% ipython --no-banner

In [1]: import numpy as np

In [2]: np.set_printoptions(precision=1, suppress=True, linewidth=100, floatmode="fixed")

In [3]: A = np.loadtxt("sample0.csv", delimiter=",")

In [4]: A
Out[4]: 
array([[ 3.0, -3.0, -2.0,  3.0,  1.0, -2.0,  3.0, -2.0,  0.0,  0.0,  1.0,  0.0, -3.0, -2.0, -2.0],
       [-1.0, -2.0, -1.0,  2.0,  0.0,  3.0,  1.0,  2.0, -1.0, -1.0,  2.0, -3.0,  3.0, -1.0,  1.0],
       [ 1.0, -3.0, -2.0, -3.0, -2.0,  3.0,  1.0,  0.0,  0.0,  1.0,  1.0,  0.0,  0.0, -3.0,  1.0],
       [-2.0, -3.0, -3.0,  3.0, -1.0, -3.0,  0.0,  0.0, -1.0,  1.0, -3.0, -3.0,  3.0, -2.0, -2.0],
       [-2.0, -1.0,  0.0,  0.0,  1.0, -3.0, -2.0,  2.0,  2.0, -1.0,  3.0, -1.0, -2.0, -2.0, -1.0],
       [-1.0,  0.0, -1.0,  3.0,  0.0,  1.0, -1.0, -1.0,  1.0, -3.0,  1.0, -1.0, -3.0,  1.0,  1.0],
       [ 0.0,  2.0,  0.0,  2.0, -2.0,  0.0, -2.0,  2.0,  3.0,  2.0, -1.0,  2.0,  2.0,  2.0,  3.0],
       [ 3.0, -2.0,  0.0, -2.0,  3.0,  3.0,  1.0,  1.0, -2.0,  3.0,  0.0,  1.0,  2.0,  1.0, -3.0],
       [-2.0, -3.0, -1.0,  1.0,  0.0,  1.0,  2.0,  0.0,  1.0,  1.0,  3.0,  0.0, -1.0, -1.0,  2.0],
       [ 2.0,  0.0,  2.0, -3.0, -3.0, -1.0,  3.0, -3.0,  2.0,  2.0,  0.0, -3.0, -3.0,  1.0, -1.0],
       [ 1.0,  2.0,  0.0, -3.0, -1.0,  3.0, -2.0,  0.0,  1.0, -2.0,  2.0,  1.0,  2.0,  2.0,  1.0],
       [ 0.0,  1.0,  2.0, -1.0,  0.0, -2.0,  0.0, -3.0,  1.0, -3.0,  2.0,  1.0, -3.0,  3.0,  0.0],
       [-3.0,  0.0, -1.0, -1.0, -1.0, -3.0, -1.0, -1.0, -1.0, -3.0, -1.0,  2.0,  1.0, -2.0,  0.0],
       [-3.0, -3.0,  1.0,  3.0,  1.0,  0.0,  2.0, -2.0,  3.0,  3.0, -2.0,  0.0,  3.0,  2.0,  3.0],
       [-1.0,  3.0,  0.0,  1.0,  3.0, -2.0,  1.0,  2.0, -2.0, -2.0,  0.0, -2.0,  1.0,  2.0, -2.0]])

In [5]: np.allclose(A, A.T)
Out[5]: False

In [6]: np.sort(np.abs(np.linalg.eigvals(A)))
Out[6]: array([2.4, 2.4, 3.5, 3.5, 3.6, 3.9, 3.9, 4.0, 4.0, 4.0, 5.6, 7.3, 7.3, 7.5, 7.5])

In [7]: np.allclose(A @ A.T, A.T @ A)
Out[7]: False

In [8]: print(round(np.abs(np.linalg.eigvals(A)).max(), 1))
7.5

In [9]: np.trace(A)
Out[9]: np.float64(10.0)

In [10]: A.inv()
AttributeError: 'numpy.ndarray' object has no attribute 'inv'


In [11]: Q, R = np.linalg.qr(A)

In [12]: np.abs(np.diag(R))
Out[12]: array([7.5, 8.4, 4.6, 7.4, 6.1, 7.9, 4.6, 4.6, 3.9, 5.1, 2.3, 4.7, 4.6, 2.2, 0.9])

In [13]: np.allclose(R.T @ R, A.T @ A)
Out[13]: True

In [14]: round(abs(R[0, 0]), 1), np.round(np.linalg.norm(A[:, 0]), 1)
Out[14]: (np.float64(7.5), np.float64(7.5))

In [15]: np.round(np.trace(Q @ Q.T), 1)
Out[15]: np.float64(15.0)

In [16]: blk = np.stack([A, -1 * A, A[::-1]])

In [17]: np.linalg.norm(blk, axis=(1, 2))
Out[17]: array([28.8, 28.8, 28.8])

In [18]: blk.shape
Out[18]: (3, 15, 15)

In [19]: print(np.einsum("bij,cij->bc", blk, blk))
[[ 831.0 -831.0  -39.0]
 [-831.0  831.0   39.0]
 [ -39.0   39.0  831.0]]

In [20]: np.linalg.matrix_rank(blk)
Out[20]: array([15, 15, 15])

In [21]: (blk @ A.T).shape
Out[21]: (3, 15, 15)

In [22]: rng = np.random.default_rng(352770)

In [23]: idx = rng.permutation(15)

In [24]: A2 = A[:, idx] * rng.choice([-1, 1], 15)

In [25]: A2
Out[25]: 
array([[ 2.0, -0.0, -0.0, -2.0,  3.0,  2.0,  1.0, -0.0,  2.0, -3.0, -1.0,  3.0, -3.0,  3.0, -2.0],
       [ 1.0,  1.0,  1.0,  1.0, -3.0, -2.0,  2.0,  3.0, -3.0, -2.0, -0.0, -1.0, -1.0,  2.0, -1.0],
       [ 2.0, -1.0, -0.0,  1.0, -0.0, -0.0,  1.0, -0.0, -3.0, -3.0,  2.0,  1.0, -1.0, -3.0, -3.0],
       [ 3.0, -1.0,  1.0, -2.0, -3.0, -0.0, -3.0,  3.0,  3.0, -3.0,  1.0, -2.0, -0.0,  3.0, -2.0],
       [-0.0,  1.0, -2.0, -1.0,  2.0, -2.0,  3.0,  1.0,  3.0, -1.0, -1.0, -2.0,  2.0,  0.0, -2.0],
       [ 1.0,  3.0, -1.0,  1.0,  3.0,  1.0,  1.0,  1.0, -1.0,  0.0, -0.0, -1.0,  1.0,  3.0,  1.0],
       [-0.0, -2.0, -3.0,  3.0, -2.0, -2.0, -1.0, -2.0, -0.0,  2.0,  2.0,  0.0,  2.0,  2.0,  2.0],
       [-0.0, -3.0,  2.0, -3.0, -2.0, -1.0,  0.0, -1.0, -3.0, -2.0, -3.0,  3.0, -1.0, -2.0,  1.0],
       [ 1.0, -1.0, -1.0,  2.0,  1.0, -0.0,  3.0, -0.0, -1.0, -3.0, -0.0, -2.0, -2.0,  1.0, -1.0],
       [-2.0, -2.0, -2.0, -1.0,  3.0,  3.0,  0.0,  3.0,  1.0,  0.0,  3.0,  2.0, -3.0, -3.0,  1.0],
       [-0.0,  2.0, -1.0,  1.0, -2.0, -0.0,  2.0, -1.0, -3.0,  2.0,  1.0,  1.0,  2.0, -3.0,  2.0],
       [-2.0,  3.0, -1.0,  0.0,  3.0,  3.0,  2.0, -1.0,  2.0,  1.0, -0.0,  0.0, -0.0, -1.0,  3.0],
       [ 1.0,  3.0,  1.0,  0.0, -1.0,  1.0, -1.0, -2.0,  3.0,  0.0,  1.0, -3.0,  1.0, -1.0, -2.0],
       [-1.0, -3.0, -3.0,  3.0, -3.0,  2.0, -2.0, -0.0, -0.0, -3.0, -1.0, -3.0, -2.0,  3.0,  2.0],
       [-0.0,  2.0,  2.0, -2.0, -1.0, -2.0,  0.0,  2.0,  2.0,  3.0, -3.0, -1.0, -1.0,  1.0,  2.0]])

In [26]: left, _, VT = np.linalg.svd(A.T @ A2)

In [27]: idx
Out[27]: array([ 2,  9,  8, 14, 12,  7, 10, 11,  5,  1,  4,  0,  6,  3, 13])

In [28]: F = np.loadtxt("mat.csv", delimiter=",")

In [29]: F
Out[29]: 
array([[-2.0, -2.0,  3.0, -3.0,  1.0,  3.0, -3.0,  0.0,  3.0, -1.0,  3.0,  2.0,  2.0, -3.0],
       [-3.0, -2.0, -2.0,  3.0, -3.0,  1.0,  3.0, -3.0,  0.0,  3.0, -1.0,  3.0,  2.0,  2.0],
       [ 2.0, -3.0, -2.0, -2.0,  3.0, -3.0,  1.0,  3.0, -3.0,  0.0,  3.0, -1.0,  3.0,  2.0],
       [ 2.0,  2.0, -3.0, -2.0, -2.0,  3.0, -3.0,  1.0,  3.0, -3.0,  0.0,  3.0, -1.0,  3.0],
       [ 3.0,  2.0,  2.0, -3.0, -2.0, -2.0,  3.0, -3.0,  1.0,  3.0, -3.0,  0.0,  3.0, -1.0],
       [-1.0,  3.0,  2.0,  2.0, -3.0, -2.0, -2.0,  3.0, -3.0,  1.0,  3.0, -3.0,  0.0,  3.0],
       [ 3.0, -1.0,  3.0,  2.0,  2.0, -3.0, -2.0, -2.0,  3.0, -3.0,  1.0,  3.0, -3.0,  0.0],
       [ 0.0,  3.0, -1.0,  3.0,  2.0,  2.0, -3.0, -2.0, -2.0,  3.0, -3.0,  1.0,  3.0, -3.0],
       [-3.0,  0.0,  3.0, -1.0,  3.0,  2.0,  2.0, -3.0, -2.0, -2.0,  3.0, -3.0,  1.0,  3.0],
       [ 3.0, -3.0,  0.0,  3.0, -1.0,  3.0,  2.0,  2.0, -3.0, -2.0, -2.0,  3.0, -3.0,  1.0],
       [ 1.0,  3.0, -3.0,  0.0,  3.0, -1.0,  3.0,  2.0,  2.0, -3.0, -2.0, -2.0,  3.0, -3.0],
       [-3.0,  1.0,  3.0, -3.0,  0.0,  3.0, -1.0,  3.0,  2.0,  2.0, -3.0, -2.0, -2.0,  3.0],
       [ 3.0, -3.0,  1.0,  3.0, -3.0,  0.0,  3.0, -1.0,  3.0,  2.0,  2.0, -3.0, -2.0, -2.0],
       [-2.0,  3.0, -3.0,  1.0,  3.0, -3.0,  0.0,  3.0, -1.0,  3.0,  2.0,  2.0, -3.0, -2.0]])

In [30]: Q, V = np.linalg.qr(F[:, :13])[0], np.linalg.qr(F[:, 13:])[0]

In [31]: sv = np.linalg.svd(Q.T @ V, compute_uv=False)

In [32]: (sv > 0.9).sum()
Out[32]: np.int64(0)

In [33]: idx = rng.permutation(14)

In [34]: idx
Out[34]: array([ 6,  9,  1,  0, 12,  3, 11, 10, 13,  2,  8,  7,  5,  4])

In [35]: A2 = F[idx][:, idx]

In [36]: np.diag(A2)
Out[36]: array([-2.0, -2.0, -2.0, -2.0, -2.0, -2.0, -2.0, -2.0, -2.0, -2.0, -2.0, -2.0, -2.0, -2.0])

In [37]: np.trace(A2)
Out[37]: np.float64(-28.0)

In [38]: A2 = F / np.sqrt((F ** 2).mean(axis=1, keepdims=True))

In [39]: np.linalg.matrix_rank(F - F.mean(axis=1, keepdims=True))
Out[39]: np.int64(13)

In [40]: A2 = np.inv(F)
AttributeError: module 'numpy' has no attribute 'inv'


In [41]: A2 = np.linalg.inv(F)

In [42]: print(round(float(np.linalg.cond(F)), 1))
4.2

In [43]: x = np.array([3, 3, 0, 8, 4, 1, 0, 8, 4, 4, 3, 1, 8, 3])

In [44]: target = F @ x

In [45]: target
Out[45]: 
array([ -3.0,   8.0,  40.0,   3.0, -15.0,  39.0,  -7.0,  38.0, -20.0,  -5.0,  42.0,  -5.0,   5.0,
        30.0])

In [46]: print(np.round(np.linalg.solve(F, 2 * target), 1) + 0)
[ 6.0  6.0  0.0 16.0  8.0  2.0  0.0 16.0  8.0  8.0  6.0  2.0 16.0  6.0]

In [47]: np.linalg.solve(F, target[:-1])
ValueError: solve1: Input operand 1 has a mismatch in its core dimension 0, with gufunc signature (m,m),(m)->(m) (size 13 is different from 14)


In [48]: np.round(np.linalg.solve(F, F[:, 3]), 1) + 0
Out[48]: array([0.0, 0.0, 0.0, 1.0, 0.0, 0.0, 0.0, 0.0, 0.0, 0.0, 0.0, 0.0, 0.0, 0.0])

In [49]: np.round(np.linalg.solve(F, target), 1) + 0
Out[49]: array([3.0, 3.0, 0.0, 8.0, 4.0, 1.0, 0.0, 8.0, 4.0, 4.0, 3.0, 1.0, 8.0, 3.0])

In [50]: E = np.load("arr.npy")

In [51]: E
Out[51]: 
array([[ 1,  1,  1,  1,  1,  1,  1,  1],
       [ 1, -1, -1,  1,  1, -1, -1,  1],
       [ 1,  1, -1, -1, -1, -1,  1,  1],
       [ 1,  1,  1,  1, -1, -1, -1, -1],
       [ 1,  1, -1, -1,  1,  1, -1, -1],
       [ 1, -1,  1, -1,  1, -1,  1, -1],
       [ 1, -1, -1,  1, -1,  1,  1, -1],
       [ 1, -1,  1, -1, -1,  1, -1,  1]])

In [52]: Q, R = np.linalg.qr(E)

In [53]: round(abs(R[0, 0]), 1), np.round(np.linalg.norm(E[:, 0]), 1)
Out[53]: (np.float64(2.8), np.float64(2.8))

In [54]: print(Q.shape, R.shape)
(8, 8) (8, 8)

In [55]: np.round(Q.T @ Q, 1) + 0
Out[55]: 
array([[1.0, 0.0, 0.0, 0.0, 0.0, 0.0, 0.0, 0.0],
       [0.0, 1.0, 0.0, 0.0, 0.0, 0.0, 0.0, 0.0],
       [0.0, 0.0, 1.0, 0.0, 0.0, 0.0, 0.0, 0.0],
       [0.0, 0.0, 0.0, 1.0, 0.0, 0.0, 0.0, 0.0],
       [0.0, 0.0, 0.0, 0.0, 1.0, 0.0, 0.0, 0.0],
       [0.0, 0.0, 0.0, 0.0, 0.0, 1.0, 0.0, 0.0],
       [0.0, 0.0, 0.0, 0.0, 0.0, 0.0, 1.0, 0.0],
       [0.0, 0.0, 0.0, 0.0, 0.0, 0.0, 0.0, 1.0]])

In [56]: f = np.array([1, 1, 0, 2, 0, 2, 0, -1])

In [57]: A2 = E + np.outer(f, np.eye(8)[0])

In [58]: np.round(np.linalg.det(A2) / np.linalg.det(E), 1), round(1 + np.linalg.solve(E, f)[0], 1)
Out[58]: (np.float64(1.6), np.float64(1.6))

In [59]: print(np.linalg.matrix_rank(np.linalg.inv(A2) - np.linalg.inv(E), tol=1e-8))
1

In [60]: print(np.linalg.matrix_rank(A2 - E))
1

In [61]: A2 = np.array([[2, 0], [1, 2]])

In [62]: basis = np.array([[0, 3], [3, 2]])

In [63]: m1 = np.kron(A2, basis)

In [64]: print(m1)
[[0 6 0 0]
 [6 4 0 0]
 [0 3 0 6]
 [3 2 6 4]]

In [65]: A2 = m1 / np.linalg.norm(m1, axis=1, keepdims=True)

In [66]: gram = A2 @ A2.T

In [67]: print(round(float(np.degrees(np.arccos(np.clip(gram[2, 3], -1, 1)))), 1))
56.3

In [68]: (gram - 2 * np.eye(4)).round(6).argmax(axis=1)
Out[68]: array([1, 0, 3, 2])

In [69]: (np.abs(gram) > 0.9).astype(int)
Out[69]: 
array([[1, 0, 0, 0],
       [0, 1, 0, 0],
       [0, 0, 1, 0],
       [0, 0, 0, 1]])

In [70]: np.argwhere(np.triu(np.abs(gram) > 0.95, 1))
Out[70]: array([], shape=(0, 2), dtype=int64)

In [71]: np.linalg.norm(A2, axis=1)
Out[71]: array([1.0, 1.0, 1.0, 1.0])

In [72]: A2 = m1 / np.sqrt((m1 ** 2).mean(axis=1, keepdims=True))

In [73]: np.linalg.matrix_rank(m1 - m1.mean(axis=1, keepdims=True))
Out[73]: np.int64(3)

In [74]: A2[3]
Out[74]: array([0.7, 0.5, 1.5, 1.0])

In [75]: W1 = np.array([[5, -5, -1, -3, 2],
    ...:     [-2, -5, -3, -5, 0],
    ...:     [3, -2, -1, -2, 5],
    ...:     [1, -2, 2, 1, -2]])

In [76]: b = np.array([4, 0, 3, 1, 7])

In [77]: act = np.maximum(m1 @ W1 + b, 0)

In [78]: (act > 0).mean(axis=0)
Out[78]: array([0.8, 0.0, 0.2, 0.0, 0.8])

In [79]: (act > 0).astype(int)
Out[79]: 
array([[0, 0, 0, 0, 1],
       [1, 0, 0, 0, 1],
       [1, 0, 1, 0, 0],
       [1, 0, 0, 0, 1]])

In [80]: basis = np.array([[2, -2, -4], [-1, -5, -1], [-4, -3, 5], [-2, 4, 5], [0, 5, -3]])

In [81]: print(act @ basis)
[[   0   35  -21]
 [  52   43 -161]
 [ -16  -26   14]
 [  74  101 -253]]

In [82]: np.round(np.linalg.eigvals(m1).sum().real, 1)
Out[82]: np.float64(8.0)

In [83]: np.einsum("ij,ji->", m1, m1)
Out[83]: np.int64(176)

In [84]: round(float(np.linalg.det(2 * m1)), 1), round(np.linalg.det(m1), 1)
Out[84]: (20736.0, np.float64(1296.0))

In [85]: np.einsum("ii->", m1)
Out[85]: np.int64(8)

In [86]: np.kron(np.eye(2, dtype=int), m1)
Out[86]: 
array([[0, 6, 0, 0, 0, 0, 0, 0],
       [6, 4, 0, 0, 0, 0, 0, 0],
       [0, 3, 0, 6, 0, 0, 0, 0],
       [3, 2, 6, 4, 0, 0, 0, 0],
       [0, 0, 0, 0, 0, 6, 0, 0],
       [0, 0, 0, 0, 6, 4, 0, 0],
       [0, 0, 0, 0, 0, 3, 0, 6],
       [0, 0, 0, 0, 3, 2, 6, 4]])
